% python3 -q
>>> import numpy as np
>>> np.set_printoptions(precision=2, suppress=True, linewidth=120)
>>> rnd = lambda a: np.round(a, 2) + 0
>>> mat = np.load("x.npy")
>>> mat
array([[0, 0, 0, 0, 0, 0],
       [0, 2, 0, 0, 0, 0],
       [3, 2, 0, 0, 0, 0],
       [0, 0, 0, 0, 0, 0],
       [0, 0, 0, 2, 0, 0],
       [0, 0, 3, 2, 0, 0],
       [0, 0, 0, 0, 0, 0],
       [0, 0, 0, 0, 0, 2],
       [0, 0, 0, 0, 3, 2]])
>>> def softmax(z):
...     e = np.exp(z - z.max(axis=-1, keepdims=True))
...     return e / e.sum(axis=-1, keepdims=True)
... 
>>> rnd(softmax(10 * mat[0]))
array([0.17, 0.17, 0.17, 0.17, 0.17, 0.17])
>>> rnd(softmax(mat).sum(axis=1))
array([1., 1., 1., 1., 1., 1., 1., 1., 1.])
>>> S = mat @ mat.T / np.sqrt(6)
>>> rnd(softmax(S + np.triu(np.full(S.shape, -np.inf), 1)))
array([[1.  , 0.  , 0.  , 0.  , 0.  , 0.  , 0.  , 0.  , 0.  ],
       [0.16, 0.84, 0.  , 0.  , 0.  , 0.  , 0.  , 0.  , 0.  ],
       [0.  , 0.02, 0.97, 0.  , 0.  , 0.  , 0.  , 0.  , 0.  ],
       [0.25, 0.25, 0.25, 0.25, 0.  , 0.  , 0.  , 0.  , 0.  ],
       [0.11, 0.11, 0.11, 0.11, 0.56, 0.  , 0.  , 0.  , 0.  ],
       [0.  , 0.  , 0.  , 0.  , 0.02, 0.96, 0.  , 0.  , 0.  ],
       [0.14, 0.14, 0.14, 0.14, 0.14, 0.14, 0.14, 0.  , 0.  ],
       [0.08, 0.08, 0.08, 0.08, 0.08, 0.08, 0.08, 0.42, 0.  ],
       [0.  , 0.  , 0.  , 0.  , 0.  , 0.  , 0.  , 0.02, 0.94]])
>>> rnd(softmax(S)[0] @ mat)
array([0.33, 0.44, 0.33, 0.44, 0.33, 0.44])
>>> proj = mat @ np.linalg.solve(mat.T @ mat, mat.T)
>>> rnd(np.linalg.eigvalsh(proj))
array([0., 0., 0., 1., 1., 1., 1., 1., 1.])
>>> proj @ mat[:, 1]
array([0., 2., 2., 0., 0., 0., 0., 0., 0.])
>>> np.diag(proj)
array([0., 1., 1., 0., 1., 1., 0., 1., 1.])
>>> np.linalg.matrix_rank(np.eye(9) - proj)
np.int64(3)
>>> T = np.stack([mat, 2 * mat, mat[::-1]])
>>> np.linalg.matrix_rank(T)
array([6, 6, 6])
>>> print(T.sum(axis=0))
[[0 0 0 0 3 2]
 [0 6 0 0 0 2]
 [9 6 0 0 0 0]
 [0 0 3 2 0 0]
 [0 0 0 8 0 0]
 [0 0 9 6 0 0]
 [3 2 0 0 0 0]
 [0 2 0 0 0 6]
 [0 0 0 0 9 6]]
>>> np.linalg.matrix_rank(T.reshape(3, -1))
np.int64(2)
>>> cov = mat.T @ mat
>>> cov
array([[9, 6, 0, 0, 0, 0],
       [6, 8, 0, 0, 0, 0],
       [0, 0, 9, 6, 0, 0],
       [0, 0, 6, 8, 0, 0],
       [0, 0, 0, 0, 9, 6],
       [0, 0, 0, 0, 6, 8]])
>>> np.diag(cov)
array([9, 8, 9, 8, 9, 8])
>>> np.linalg.matrix_rank(cov)
np.int64(6)
>>> (mat @ mat.T).shape
(9, 9)
>>> vec = np.array([-1, 0, -3, 2, 0, -1])
>>> target = mat @ vec
>>> target
array([ 0,  0, -3,  0,  4, -5,  0, -2, -2])
>>> rnd(np.linalg.lstsq(mat, target)[0])
array([-1.,  0., -3.,  2.,  0., -1.])
>>> rnd(np.linalg.solve(mat.T @ mat, mat.T @ target))
array([-1.,  0., -3.,  2.,  0., -1.])
>>> rng = np.random.default_rng(707037)
>>> target = target + 0.05 * rng.normal(size=9)
>>> rnd(target)
array([ 0.05,  0.03, -2.98, -0.03,  3.97, -4.9 ,  0.01, -1.93, -2.02])
>>> beta, *_ = np.linalg.lstsq(mat, target)
>>> rnd(np.linalg.norm(target - mat @ beta))
np.float64(0.06)
>>> rnd(mat.T @ (target - mat @ beta))
array([0., 0., 0., 0., 0., 0.])
>>> m1 = np.loadtxt("w.csv", delimiter=",")
>>> m1
array([[ -1.18,  10.01, -20.7 , -21.  ,  30.83,   7.76, -10.95, -30.97,  20.73],
       [  0.22,  10.09, -20.94, -20.27,  30.5 ,   8.77, -11.87, -29.36,  20.15],
       [  1.53,  10.2 , -20.6 , -18.87,  29.48,  10.8 , -10.59, -29.36,  21.05],
       [  0.99,   9.38, -20.08, -21.6 ,  29.99,  11.18,  -8.05, -28.45,  19.43],
       [ -0.97,   8.81, -19.19, -20.93,  30.37,  10.68,  -9.18, -30.77,  17.6 ],
       [  0.17,   9.68, -18.53, -18.28,  28.53,   9.62,  -8.99, -29.73,  20.1 ],
       [  0.74,   9.09, -20.68, -19.27,  27.62,  10.32, -10.1 , -31.18,  20.37],
       [ -1.22,   8.28, -21.78, -18.23,  28.48,   9.89, -10.37, -30.72,  18.78],
       [ -0.68,   9.89, -19.76, -18.89,  31.33,  11.62,  -7.93, -29.75,  19.65],
       [ -0.89,   9.11, -20.34, -20.09,  30.77,   9.13,  -8.7 , -29.52,  20.6 ],
       [  0.36,   9.66, -20.81, -19.3 ,  33.15,   9.39, -12.01, -30.6 ,  20.59],
       [  0.  ,   9.85, -18.98, -21.41,  29.  ,  11.26,  -9.91, -30.01,  18.03],
       [  0.6 ,  11.15, -18.71, -19.72,  30.33,  11.17, -10.28, -29.86,  21.91],
       [ -0.23,  10.39, -21.11, -21.24,  30.21,  10.71, -10.82, -29.93,  21.06],
       [ -1.07,  10.44, -18.26, -20.73,  30.89,   9.09, -10.7 , -30.86,  19.  ],
       [ -1.27,   9.92, -21.49, -21.48,  30.06,   9.48, -10.13, -29.82,  19.54],
       [ -0.08,  10.52, -19.14, -20.45,  30.54,  10.16,  -8.51, -29.83,  20.27],
       [ -2.53,  10.68, -21.15, -19.92,  28.81,   8.59, -10.24, -28.28,  19.64],
       [ -0.11,   9.16, -18.86, -20.3 ,  30.49,  10.2 , -11.64, -31.4 ,  21.66],
       [  0.21,  10.58, -21.21, -20.54,  27.66,   9.31,  -9.14, -29.27,  21.57],
       [  0.13,  10.94, -19.77, -19.98,  30.21,   9.27,  -9.84, -29.88,  20.  ],
       [ -0.39,   9.98, -22.01, -20.08,  31.33,   9.48, -10.09, -30.18,  20.48],
       [  0.39,  11.64, -19.55, -18.18,  30.06,  11.96,  -9.71, -29.88,  20.69],
       [  0.32,   9.19, -20.04, -20.8 ,  28.9 ,  10.39,  -9.85, -29.59,  19.69],
       [  0.59,   8.65, -19.11, -20.11,  30.28,   8.46, -10.59, -30.45,  20.88],
       [ -0.36,  10.94, -19.84, -19.36,  29.74,  10.35, -10.09, -30.37,  19.69],
       [  0.86,  10.  , -19.3 , -20.69,  29.23,  11.37,  -9.99, -29.77,  19.24],
       [  0.71,   9.42, -21.  , -18.2 ,  30.63,  10.83, -10.38, -30.14,  20.4 ]])
>>> C = m1[[17, 19]].astype(float)
>>> for _ in range(4):
...     lab = np.linalg.norm(m1[:, None] - C, axis=-1).argmin(axis=1)
...     C = np.array([m1[lab == j].mean(axis=0) for j in range(2)])
... 
>>> lab
array([0, 0, 1, 1, 0, 1, 1, 0, 1, 0, 0, 1, 1, 1, 0, 0, 1, 0, 1, 1, 1, 0, 1, 1, 0, 1, 1, 1])
>>> print(rnd(C[1] - C[0]))
[ 1.06  0.52  0.69  0.33 -0.85  1.46  0.68  0.23  0.47]
>>> np.bincount(lab)
array([11, 17])
